>>> import numpy as np
>>> import numpy.linalg as la
>>> np.set_printoptions(precision=2, suppress=True, linewidth=200, legacy="1.25")
>>> M = np.loadtxt("run13.csv", delimiter=",")
>>> M
array([[-0.16,  0.71,  0.41],
       [ 0.  , -0.45, -0.34],
       [-0.99, -0.14, -0.04],
       [ 0.03, -0.53,  0.85]])
>>> out = np.c_[M[:, :1] @ np.array([[0]]), np.array([1, 3, 1, 1])]
>>> out
array([[0., 1.],
       [0., 3.],
       [0., 1.],
       [0., 1.]])
>>> la.matrix_rank(np.c_[M, out])
4
>>> la.norm(la.qr(M)[0].T @ out, axis=0) ** 2 / ((out ** 2).sum(axis=0) + 1e-12)
array([0.  , 0.25])
>>> la.norm(out - M @ la.lstsq(M, out)[0], axis=0)
array([0.  , 3.01])
>>> np.unravel_index(np.abs(M).argmax(), M.shape)
(2, 0)
>>> la.matrix_rank(M)
3
>>> print(la.svd(M, compute_uv=False))
[1. 1. 1.]
>>> round(float(la.norm(M)), 2)
1.73
>>> np.count_nonzero(M)
11
>>> M.shape
(4, 3)
>>> out = np.array([[1, -2, -1], [0, 3, 2], [3, -3, -2]])
>>> la.matrix_rank(M @ out)
3
>>> print(np.einsum("ij,ij->i", M, M))
[0.7  0.31 0.99 1.  ]
>>> M @ out
array([[ 1.06,  1.24,  0.77],
       [-1.01, -0.33, -0.22],
       [-1.1 ,  1.68,  0.79],
       [ 2.58, -4.19, -2.78]])
>>> F = np.array([[1, -2, 4, -8],
...     [1, -1, 1, -1],
...     [1, 0, 0, 0],
...     [1, 1, 1, 1],
...     [1, 2, 4, 8]])
>>> out = F / la.norm(F, axis=1)
Traceback (most recent call last):
  File "<python-input-21>", line 1, in <module>
    out = F / la.norm(F, axis=1)
          ~~^~~~~~~~~~~~~~~~~~~~
ValueError: operands could not be broadcast together with shapes (5,4) (5,) 
>>> out = F / la.norm(F, axis=1, keepdims=True)
>>> C2 = out @ out.T
>>> la.norm(out, axis=1)
array([1., 1., 1., 1., 1.])
>>> print((np.abs(C2) > 0.9).astype(int))
[[1 0 0 0 0]
 [0 1 0 0 0]
 [0 0 1 0 0]
 [0 0 0 1 0]
 [0 0 0 0 1]]
>>> out = np.c_[F[:, :3] @ np.array([[1, 1, 1], [0, -1, 3], [1, 3, 3]]), np.array([-1, 0, 2, -1, -2])]
>>> out
array([[ 5, 15,  7, -1],
       [ 2,  5,  1,  0],
       [ 1,  1,  1,  2],
       [ 2,  3,  7, -1],
       [ 5, 11, 19, -2]])
>>> la.matrix_rank(np.c_[F, out])
5
>>> la.norm(la.qr(F)[0].T @ out, axis=0) ** 2 / ((out ** 2).sum(axis=0) + 1e-12)
array([1.  , 1.  , 1.  , 0.76])
>>> print(np.round(la.norm(out - F @ la.lstsq(F, out)[0], axis=0), 2) + 0)
[0.   0.   0.   1.55]
>>> proj = F @ la.solve(F.T @ F, F.T)
>>> np.allclose(proj @ proj, proj)
True
>>> print(proj)
[[ 0.99  0.06 -0.09  0.06 -0.01]
 [ 0.06  0.77  0.34 -0.23  0.06]
 [-0.09  0.34  0.49  0.34 -0.09]
 [ 0.06 -0.23  0.34  0.77  0.06]
 [-0.01  0.06 -0.09  0.06  0.99]]
>>> np.diag(proj)
array([0.99, 0.77, 0.49, 0.77, 0.99])
>>> out = np.array([[-2, 3, 2], [3, 2, 0], [3, 3, 2], [3, 1, 2], [-3, 3, 3]])
>>> np.vstack([proj, out.T]).shape
(8, 5)
>>> la.matrix_rank(np.vstack([proj, out.T]))
5
>>> np.einsum("ij,ij->i", proj, proj)
array([0.99, 0.77, 0.49, 0.77, 0.99])
>>> la.matrix_rank(proj @ out)
3
>>> x0 = np.array([2, 2, 0, 2])
>>> y = F @ x0
>>> coef, lr = np.zeros(4), 1 / la.norm(F, 2) ** 2
>>> for i in range(5):
...     coef -= lr * F.T @ (F @ coef - y)
...     if i % 1 == 0: print(i, round(la.norm(F @ coef - y), 2))
... 
0 3.98
1 3.51
2 3.22
3 3.04
4 2.92
>>> round(float(la.cond(F)), 2)
11.58
>>> coef
array([0.26, 0.67, 0.41, 2.35])
